% python3 -q
>>> import numpy as np
>>> np.set_printoptions(precision=2, suppress=True, linewidth=120, legacy="1.25")
>>> M = np.loadtxt("layer18.csv", delimiter=",")
>>> M
array([[-0.65,  0.94, -1.02,  2.7 , -0.8 , -0.42, -0.35, -3.3 ,  1.88],
       [ 1.24,  0.99,  1.42, -0.79,  1.96, -1.9 ,  3.06,  0.42, -1.7 ],
       [-1.08, -1.46, -1.12, -0.25, -1.81,  2.24, -3.19,  0.89,  1.08],
       [ 1.21,  1.11,  1.36, -0.55,  1.95, -2.  ,  3.13,  0.12, -1.58],
       [ 0.6 ,  1.75,  0.44,  1.62,  1.15, -2.15,  2.58, -2.48,  0.04],
       [-0.8 ,  0.71, -1.17,  2.63, -1.05, -0.09, -0.81, -3.12,  2.02],
       [ 0.56,  1.75,  0.4 ,  1.68,  1.1 , -2.13,  2.52, -2.55,  0.11],
       [ 1.25,  0.79,  1.47, -1.12,  1.95, -1.71,  2.91,  0.86, -1.86],
       [-0.77, -1.71, -0.67, -1.23, -1.4 ,  2.25, -2.86,  2.05,  0.32],
       [ 0.59,  1.75,  0.43,  1.63,  1.14, -2.15,  2.56, -2.5 ,  0.05],
       [-0.9 , -1.65, -0.86, -0.88, -1.58,  2.28, -3.03,  1.65,  0.62],
       [-1.07,  0.16, -1.41,  2.26, -1.53,  0.65, -1.76, -2.49,  2.15],
       [-0.51, -1.75, -0.33, -1.78, -1.03,  2.09, -2.43,  2.65, -0.2 ],
       [ 0.92,  1.63,  0.88,  0.82,  1.61, -2.28,  3.05, -1.58, -0.66],
       [ 1.24,  0.62,  1.49, -1.37,  1.91, -1.55,  2.75,  1.21, -1.96],
       [ 1.19,  1.22,  1.31, -0.33,  1.93, -2.09,  3.17, -0.17, -1.45],
       [ 0.39,  1.74,  0.18,  1.98,  0.85, -1.98,  2.2 , -2.86,  0.42],
       [ 0.61,  1.75,  0.46,  1.58,  1.18, -2.17,  2.6 , -2.45,  0.01],
       [-1.04,  0.23, -1.39,  2.32, -1.48,  0.56, -1.65, -2.59,  2.15],
       [-1.22, -0.44, -1.5 ,  1.63, -1.85,  1.35, -2.56, -1.56,  2.05],
       [-0.68, -1.74, -0.55, -1.44, -1.27,  2.21, -2.72,  2.29,  0.13]])
>>> vec = np.array([3, 2, 0, 3, 1, 1, 2, 3, 3])
>>> np.sign((M @ vec).round(6))
array([ 1.,  1., -1.,  1.,  1.,  1.,  1.,  1., -1.,  1., -1., -1., -1.,  1.,  1.,  1.,  1.,  1., -1., -1., -1.])
>>> (M @ vec).argmax()
13
>>> M @ np.eye(9)[2]
array([-1.02,  1.42, -1.12,  1.36,  0.44, -1.17,  0.4 ,  1.47, -0.67,  0.43, -0.86, -1.41, -0.33,  0.88,  1.49,  1.31,
        0.18,  0.46, -1.39, -1.5 , -0.55])
>>> Ac = M - M.mean(axis=0)
>>> evecs = np.linalg.svd(Ac)[2][:2]
>>> out = Ac - Ac @ evecs.T @ evecs
>>> print(round(float(np.linalg.norm(out) / np.linalg.norm(Ac)), 2))
0.0
>>> (Ac @ evecs.T).std(axis=0)
array([3.99, 2.78])
>>> np.diag(evecs.T @ evecs)
array([0.06, 0.12, 0.09, 0.3 , 0.15, 0.21, 0.41, 0.47, 0.19])
>>> np.round(np.cov(Ac @ evecs.T, rowvar=False), 2) + 0
array([[16.68,  0.  ],
       [ 0.  ,  8.09]])
>>> np.round(out.std(axis=0), 2) + 0
array([0., 0., 0., 0., 0., 0., 0., 0., 0.])
>>> r = np.linalg.matrix_rank(M)
>>> r
2
>>> null = np.linalg.svd(M)[2][r:].T
>>> [int(np.linalg.matrix_rank(np.delete(M, i, axis=0))) for i in range(21)]
[2, 2, 2, 2, 2, 2, 2, 2, 2, 2, 2, 2, 2, 2, 2, 2, 2, 2, 2, 2, 2]
>>> np.allclose(M @ null, 0)
True
>>> [int(np.linalg.matrix_rank(M[:i])) for i in range(1, len(M) + 1)]
[1, 2, 2, 2, 2, 2, 2, 2, 2, 2, 2, 2, 2, 2, 2, 2, 2, 2, 2, 2, 2]
>>> np.linalg.matrix_rank(M.T @ M), np.linalg.matrix_rank(M @ M.T)
(2, 2)
>>> print(np.round(null @ null.T, 2) + 0)
[[ 0.94 -0.04 -0.07  0.06 -0.1   0.08 -0.14 -0.04  0.09]
 [-0.04  0.88 -0.03 -0.12 -0.08  0.15 -0.17  0.18 -0.01]
 [-0.07 -0.03  0.91  0.1  -0.11  0.08 -0.15 -0.09  0.12]
 [ 0.06 -0.12  0.1   0.7   0.06  0.07  0.    0.37 -0.19]
 [-0.1  -0.08 -0.11  0.06  0.85  0.15 -0.24 -0.04  0.13]
 [ 0.08  0.15  0.08  0.07  0.15  0.79  0.28 -0.14 -0.06]
 [-0.14 -0.17 -0.15  0.   -0.24  0.28  0.59  0.08  0.16]
 [-0.04  0.18 -0.09  0.37 -0.04 -0.14  0.08  0.53  0.21]
 [ 0.09 -0.01  0.12 -0.19  0.13 -0.06  0.16  0.21  0.81]]
>>> J = np.loadtxt("data.csv", delimiter=",")
>>> J
array([[-1.,  0.,  1.,  2.,  3.,  4.,  5.],
       [ 6.,  7.,  8.,  9., 10., 11., 12.],
       [13., 14., 15., 16., 17., 18., 19.],
       [20., 21., 22., 23., 24., 25., 26.],
       [27., 28., 29., 30., 31., 32., 33.]])
>>> print(np.abs(np.diag(np.linalg.qr(J)[1])) > 1e-9)
[ True  True False False False]
>>> round(np.trace(np.linalg.pinv(J) @ J), 2)
2.0
>>> out = np.array([[1, 0], [0, 0], [1, 2], [0, 2], [2, 0], [2, 0], [1, 0]])
>>> out.T @ J.T
array([[ 19.,  68., 117., 166., 215.],
       [  6.,  34.,  62.,  90., 118.]])
>>> print(np.einsum("ik,kj->ij", J, out))
[[ 19.   6.]
 [ 68.  34.]
 [117.  62.]
 [166.  90.]
 [215. 118.]]
>>> print(np.einsum("ij->j", J))
[65. 70. 75. 80. 85. 90. 95.]
>>> Uu, s, Vh = np.linalg.svd(J)
>>> evecs = Vh[:(s > 1e-8).sum()]
>>> rng = np.random.default_rng(241)
>>> vec = J[2] + -1 * J[0] + rng.integers(2) * np.eye(7)[6]
>>> vec
array([14., 14., 14., 14., 14., 14., 14.])
>>> print(np.diag(evecs.T @ evecs))
[0.46 0.29 0.18 0.14 0.18 0.29 0.46]
>>> np.round(evecs.T @ evecs, 2) + 0
array([[ 0.46,  0.36,  0.25,  0.14,  0.04, -0.07, -0.18],
       [ 0.36,  0.29,  0.21,  0.14,  0.07,  0.  , -0.07],
       [ 0.25,  0.21,  0.18,  0.14,  0.11,  0.07,  0.04],
       [ 0.14,  0.14,  0.14,  0.14,  0.14,  0.14,  0.14],
       [ 0.04,  0.07,  0.11,  0.14,  0.18,  0.21,  0.25],
       [-0.07,  0.  ,  0.07,  0.14,  0.21,  0.29,  0.36],
       [-0.18, -0.07,  0.04,  0.14,  0.25,  0.36,  0.46]])
>>> np.linalg.matrix_rank(np.vstack([J, vec]))
2
>>> J.sum(axis=0)
array([65., 70., 75., 80., 85., 90., 95.])
>>> np.round(np.linalg.svd(J, compute_uv=False), 2) + 0
array([111.77,   6.2 ,   0.  ,   0.  ,   0.  ])
>>> J.mean(axis=0)
array([13., 14., 15., 16., 17., 18., 19.])
>>> np.linalg.matrix_rank(J)
2
>>> J.sum(axis=1)
array([ 14.,  63., 112., 161., 210.])
>>> np.abs(J).max()
33.0
>>> print(np.count_nonzero(J))
34
>>> print(J - J[0])
[[ 0.  0.  0.  0.  0.  0.  0.]
 [ 7.  7.  7.  7.  7.  7.  7.]
 [14. 14. 14. 14. 14. 14. 14.]
 [21. 21. 21. 21. 21. 21. 21.]
 [28. 28. 28. 28. 28. 28. 28.]]
>>> np.round(np.linalg.norm(J), 2)
111.94
>>> F = np.load("case3.npy")
>>> F
array([[ 1., -4.,  2.,  2.],
       [ 4., -5.,  1.,  3.],
       [ 0.,  0.,  1.,  1.],
       [ 0.,  0.,  2., -1.]])
>>> Uu, s, Vh = np.linalg.svd(F, full_matrices=False)
>>> print((s > 1e-8).sum())
4
>>> np.abs(Uu[:, 0]).round(6).argmax()
1
>>> Uu.shape, s.shape, Vh.shape
((4, 4), (4,), (4, 4))
>>> np.cumsum(s ** 2) / np.sum(s ** 2)
array([0.88, 0.96, 0.99, 1.  ])
>>> np.abs(Vh[0])
array([0.45, 0.74, 0.24, 0.43])
>>> np.allclose(Uu * s @ Vh, F)
True
>>> np.round(Uu.T @ Uu, 2) + 0
array([[1., 0., 0., 0.],
       [0., 1., 0., 0.],
       [0., 0., 1., 0.],
       [0., 0., 0., 1.]])
>>> m1 = np.load("arr.npy")
>>> m1
array([[1, 0, 0, 0, 0, 0, 0, 0, 0, 0, 0, 0],
       [1, 1, 0, 0, 0, 0, 0, 0, 0, 0, 0, 0],
       [2, 1, 1, 0, 0, 0, 0, 0, 0, 0, 0, 0],
       [3, 2, 1, 1, 0, 0, 0, 0, 0, 0, 0, 0],
       [2, 3, 0, 3, 1, 0, 0, 0, 0, 0, 0, 0],
       [0, 0, 0, 3, 0, 1, 0, 0, 0, 0, 0, 0],
       [1, 2, 1, 2, 1, 2, 1, 0, 0, 0, 0, 0],
       [0, 0, 0, 3, 3, 1, 1, 1, 0, 0, 0, 0],
       [0, 0, 2, 3, 1, 2, 3, 0, 1, 0, 0, 0],
       [3, 0, 0, 1, 3, 2, 3, 2, 0, 1, 0, 0],
       [0, 1, 1, 3, 1, 2, 0, 2, 0, 1, 1, 0],
       [2, 2, 1, 1, 3, 3, 1, 2, 0, 3, 3, 1]])
>>> # triangular
>>> def softmax(z):
...     e = np.exp(z - z.max(axis=-1, keepdims=True))
...     return e / e.sum(axis=-1, keepdims=True)
... 
>>> softmax(m1).sum(axis=1)
array([1., 1., 1., 1., 1., 1., 1., 1., 1., 1., 1., 1.])
>>> softmax(m1[2] + -3)
array([0.34, 0.12, 0.12, 0.05, 0.05, 0.05, 0.05, 0.05, 0.05, 0.05, 0.05, 0.05])
>>> att = m1 @ m1.T / np.sqrt(12)
>>> print(np.round(softmax(att + np.triu(np.full(att.shape, -np.inf), 1)), 2) + 0)
[[1.   0.   0.   0.   0.   0.   0.   0.   0.   0.   0.   0.  ]
 [0.43 0.57 0.   0.   0.   0.   0.   0.   0.   0.   0.   0.  ]
 [0.18 0.24 0.58 0.   0.   0.   0.   0.   0.   0.   0.   0.  ]
 [0.02 0.04 0.14 0.79 0.   0.   0.   0.   0.   0.   0.   0.  ]
 [0.   0.   0.01 0.09 0.9  0.   0.   0.   0.   0.   0.   0.  ]
 [0.03 0.03 0.03 0.06 0.37 0.49 0.   0.   0.   0.   0.   0.  ]
 [0.01 0.01 0.02 0.08 0.36 0.05 0.48 0.   0.   0.   0.   0.  ]
 [0.   0.   0.   0.   0.06 0.03 0.06 0.83 0.   0.   0.   0.  ]
 [0.   0.   0.   0.   0.01 0.01 0.03 0.04 0.92 0.   0.   0.  ]
 [0.   0.   0.   0.   0.   0.   0.   0.01 0.01 0.99 0.   0.  ]
 [0.   0.   0.   0.01 0.04 0.02 0.06 0.1  0.1  0.08 0.58 0.  ]
 [0.   0.   0.   0.   0.   0.   0.   0.   0.   0.   0.   1.  ]]
>>> softmax(att).round(6).argmax(axis=1)
array([ 3,  3,  3,  3,  4,  8, 11,  7,  8,  9, 11, 11])
>>> q, R = np.linalg.qr(m1)
>>> np.trace(q @ q.T)
12.0
>>> np.abs(np.diag(R))
array([5.74, 3.26, 2.5 , 5.34, 3.62, 1.94, 2.  , 1.3 , 0.3 , 0.51, 0.05, 0.03])
>>> q.round(2) + 0
array([[-0.17,  0.2 ,  0.03,  0.03, -0.16, -0.07,  0.17, -0.2 , -0.31,  0.6 ,  0.1 ,  0.6 ],
       [-0.17, -0.11,  0.14, -0.09, -0.05, -0.07, -0.16,  0.09, -0.2 ,  0.62, -0.03, -0.68],
       [-0.35,  0.08, -0.24, -0.25, -0.18,  0.26,  0.31, -0.12,  0.2 , -0.07,  0.68, -0.19],
       [-0.52, -0.03, -0.1 , -0.15, -0.37,  0.22,  0.21, -0.02,  0.08, -0.11, -0.67,  0.  ],
       [-0.35, -0.53,  0.38,  0.27, -0.14,  0.26, -0.3 ,  0.16, -0.21, -0.17,  0.25,  0.19],
       [ 0.  ,  0.  ,  0.  ,  0.56, -0.41, -0.44,  0.22, -0.37, -0.16, -0.22,  0.06, -0.25],
       [-0.17, -0.42, -0.15, -0.03,  0.08, -0.32, -0.29, -0.39,  0.6 ,  0.21, -0.01,  0.14],
       [ 0.  ,  0.  ,  0.  ,  0.56,  0.42,  0.54,  0.25, -0.25,  0.16,  0.2 , -0.11, -0.11],
       [ 0.  ,  0.  , -0.8 ,  0.18, -0.07,  0.17, -0.45,  0.01, -0.3 ,  0.  ,  0.  ,  0.  ],
       [-0.52,  0.59,  0.08,  0.28,  0.22, -0.23, -0.29,  0.26,  0.2 , -0.07,  0.05,  0.  ],
       [ 0.  , -0.31, -0.29,  0.25,  0.  , -0.23,  0.42,  0.68,  0.17,  0.17,  0.03,  0.08],
       [-0.35, -0.22, -0.13, -0.18,  0.62, -0.27,  0.24, -0.17, -0.44, -0.2 , -0.03, -0.03]])
>>> q.shape, R.shape
((12, 12), (12, 12))
>>> np.round(q @ R, 2) + 0
array([[1., 0., 0., 0., 0., 0., 0., 0., 0., 0., 0., 0.],
       [1., 1., 0., 0., 0., 0., 0., 0., 0., 0., 0., 0.],
       [2., 1., 1., 0., 0., 0., 0., 0., 0., 0., 0., 0.],
       [3., 2., 1., 1., 0., 0., 0., 0., 0., 0., 0., 0.],
       [2., 3., 0., 3., 1., 0., 0., 0., 0., 0., 0., 0.],
       [0., 0., 0., 3., 0., 1., 0., 0., 0., 0., 0., 0.],
       [1., 2., 1., 2., 1., 2., 1., 0., 0., 0., 0., 0.],
       [0., 0., 0., 3., 3., 1., 1., 1., 0., 0., 0., 0.],
       [0., 0., 2., 3., 1., 2., 3., 0., 1., 0., 0., 0.],
       [3., 0., 0., 1., 3., 2., 3., 2., 0., 1., 0., 0.],
       [0., 1., 1., 3., 1., 2., 0., 2., 0., 1., 1., 0.],
       [2., 2., 1., 1., 3., 3., 1., 2., 0., 3., 3., 1.]])
>>> np.round(abs(R[0, 0]), 2), np.round(np.linalg.norm(m1[:, 0]), 2)
(5.74, 5.74)
>>> np.prod(np.diag(m1)), round(float(np.linalg.det(m1)), 2)
(1, 1.0)
>>> np.sort(np.linalg.eigvals(m1))
array([1., 1., 1., 1., 1., 1., 1., 1., 1., 1., 1., 1.])
>>> m1 @ m1
array([[ 1,  0,  0,  0,  0,  0,  0,  0,  0,  0,  0,  0],
       [ 2,  1,  0,  0,  0,  0,  0,  0,  0,  0,  0,  0],
       [ 5,  2,  1,  0,  0,  0,  0,  0,  0,  0,  0,  0],
       [10,  5,  2,  1,  0,  0,  0,  0,  0,  0,  0,  0],
       [16, 12,  3,  6,  1,  0,  0,  0,  0,  0,  0,  0],
       [ 9,  6,  3,  6,  0,  1,  0,  0,  0,  0,  0,  0],
       [14, 12,  4, 13,  2,  4,  1,  0,  0,  0,  0,  0],
       [16, 17,  4, 20,  7,  4,  2,  1,  0,  0,  0,  0],
       [18, 17, 10, 21,  5, 10,  6,  0,  1,  0,  0,  0],
       [18, 17,  4, 29, 15, 12,  8,  4,  0,  1,  0,  0],
       [17, 12,  5, 22, 11,  8,  5,  6,  0,  2,  1,  0],
       [27, 21,  7, 40, 25, 22, 13, 16,  0,  9,  6,  1]])
>>> t3 = np.stack([m1, 4 * m1, m1[::-1]])
>>> np.linalg.matrix_rank(t3.reshape(3, -1))
2
>>> (t3 @ m1.T).shape
(3, 12, 12)
>>> t3.sum(axis=0)
array([[ 7,  2,  1,  1,  3,  3,  1,  2,  0,  3,  3,  1],
       [ 5,  6,  1,  3,  1,  2,  0,  2,  0,  1,  1,  0],
       [13,  5,  5,  1,  3,  2,  3,  2,  0,  1,  0,  0],
       [15, 10,  7,  8,  1,  2,  3,  0,  1,  0,  0,  0],
       [10, 15,  0, 18,  8,  1,  1,  1,  0,  0,  0,  0],
       [ 1,  2,  1, 17,  1,  7,  1,  0,  0,  0,  0,  0],
       [ 5, 10,  5, 13,  5, 11,  5,  0,  0,  0,  0,  0],
       [ 2,  3,  0, 18, 16,  5,  5,  5,  0,  0,  0,  0],
       [ 3,  2, 11, 16,  5, 10, 15,  0,  5,  0,  0,  0],
       [17,  1,  1,  5, 15, 10, 15, 10,  0,  5,  0,  0],
       [ 1,  6,  5, 15,  5, 10,  0, 10,  0,  5,  5,  0],
       [11, 10,  5,  5, 15, 15,  5, 10,  0, 15, 15,  5]])
>>> X = np.load("w.npy")
>>> print(X)
[[  1.36  -7.55   3.17  -5.73   8.04  -1.55  -8.21  -0.49  -3.97]
 [  0.95   1.67   1.13  -3.74   3.08  -1.11  -2.42   2.75   1.31]
 [  0.95  13.87  -0.69  -3.24  -1.23  -1.3    3.07   8.1    8.35]
 [ -2.79   0.65  -4.04  10.48 -10.29   3.14   9.28  -4.85  -0.32]
 [ -2.61  -1.61  -3.42  10.08  -9.01   3.23   7.83  -5.6   -1.8 ]
 [ -1.74  -3.26  -2.4    7.6   -6.41   2.53   5.26  -5.22  -2.52]
 [ -0.16  -9.98   1.43  -0.09   3.29   0.05  -4.34  -4.57  -5.78]
 [  2.1    0.77   2.78  -8.08   7.61  -2.47  -6.69   4.46   1.2 ]
 [ -1.97  -5.48  -1.95   6.99  -5.14   2.19   3.73  -5.72  -3.71]
 [  0.81   6.43   0.12  -2.72   0.91  -1.07   0.23   4.21   3.77]
 [ -1.92   7.11  -3.72   7.84  -9.67   2.08   9.43  -0.66   3.25]
 [ -0.1    2.41  -0.38   0.6   -1.22  -0.05   1.37   0.79   1.34]
 [ -1.4   -7.12  -0.79   4.56  -2.48   1.7    1.35  -5.34  -4.5 ]
 [ -1.86 -12.96  -0.91   7.42  -3.27   2.83   0.99  -9.72  -8.19]
 [ -0.94  -1.63  -1.27   3.69  -3.37   1.12   2.82  -2.5   -1.15]
 [ -2.43 -10.84  -1.29   7.97  -4.62   2.9    2.32  -8.89  -6.76]
 [  2.09   1.02   2.93  -8.21   7.49  -2.6   -6.55   4.29   1.1 ]
 [ -1.76   4.54  -3.27   7.2   -8.43   2.27   8.25  -1.43   2.12]
 [ -0.48  -3.01  -0.15   1.45  -0.59   0.58  -0.17  -2.17  -1.99]
 [ -0.91  -6.37  -0.24   2.76  -0.96   0.9   -0.19  -4.24  -3.79]
 [ -0.32   2.35  -0.49   0.5   -1.31   0.22   1.52   0.68   1.23]
 [ -1.69   6.78  -3.9    7.75  -9.48   2.32   9.5   -0.65   3.22]
 [  1.06   1.57   1.27  -3.67   3.15  -1.14  -2.6    2.66   1.19]
 [  0.71  -3.73   1.74  -2.9    3.9   -0.77  -4.15  -0.22  -1.88]
 [  2.09  15.39   0.58  -6.93   1.93  -2.53   0.55  10.37   9.39]
 [ -2.14  -3.15  -2.47   7.68  -6.44   2.42   5.33  -5.2   -2.22]
 [ -2.17   3.54  -3.83   9.27 -10.11   2.72   9.24  -2.96   1.76]
 [  2.26   8.6    1.87  -8.49   5.47  -2.87  -3.67   8.18   5.42]]
>>> G = np.cov(X, rowvar=False)
>>> print(np.argsort(-X.std(axis=0).round(6), kind="stable"))
[1 3 4 6 7 8 2 5 0]
>>> np.corrcoef(X.T)
array([[ 1.  ,  0.39,  0.88, -0.99,  0.91, -1.  , -0.81,  0.84,  0.48],
       [ 0.39,  1.  , -0.09, -0.32, -0.03, -0.41,  0.22,  0.82,  0.99],
       [ 0.88, -0.09,  1.  , -0.91,  1.  , -0.87, -0.99,  0.49,  0.01],
       [-0.99, -0.32, -0.91,  1.  , -0.94,  0.99,  0.85, -0.81, -0.42],
       [ 0.91, -0.03,  1.  , -0.94,  1.  , -0.9 , -0.98,  0.55,  0.07],
       [-1.  , -0.41, -0.87,  0.99, -0.9 ,  1.  ,  0.8 , -0.85, -0.5 ],
       [-0.81,  0.22, -0.99,  0.85, -0.98,  0.8 ,  1.  , -0.37,  0.12],
       [ 0.84,  0.82,  0.49, -0.81,  0.55, -0.85, -0.37,  1.  ,  0.87],
       [ 0.48,  0.99,  0.01, -0.42,  0.07, -0.5 ,  0.12,  0.87,  1.  ]])
>>> G.shape
(9, 9)
>>> np.polyfit(X[:, 0], X[:, 5], 1)
array([-1.22, -0.01])
>>> np.median(X, axis=0)
array([-0.7 ,  0.71, -0.59,  2.1 , -1.27,  0.74,  1.36, -1.04,  0.39])
>>> print(np.round(np.corrcoef(X[:, 0], X[:, 5])[0, 1], 2))
-1.0
>>> np.round(np.linalg.eigvalsh(G)[::-1], 2) + 0
array([124.54,  77.09,   0.02,   0.02,   0.01,   0.01,   0.01,   0.  ,   0.  ])
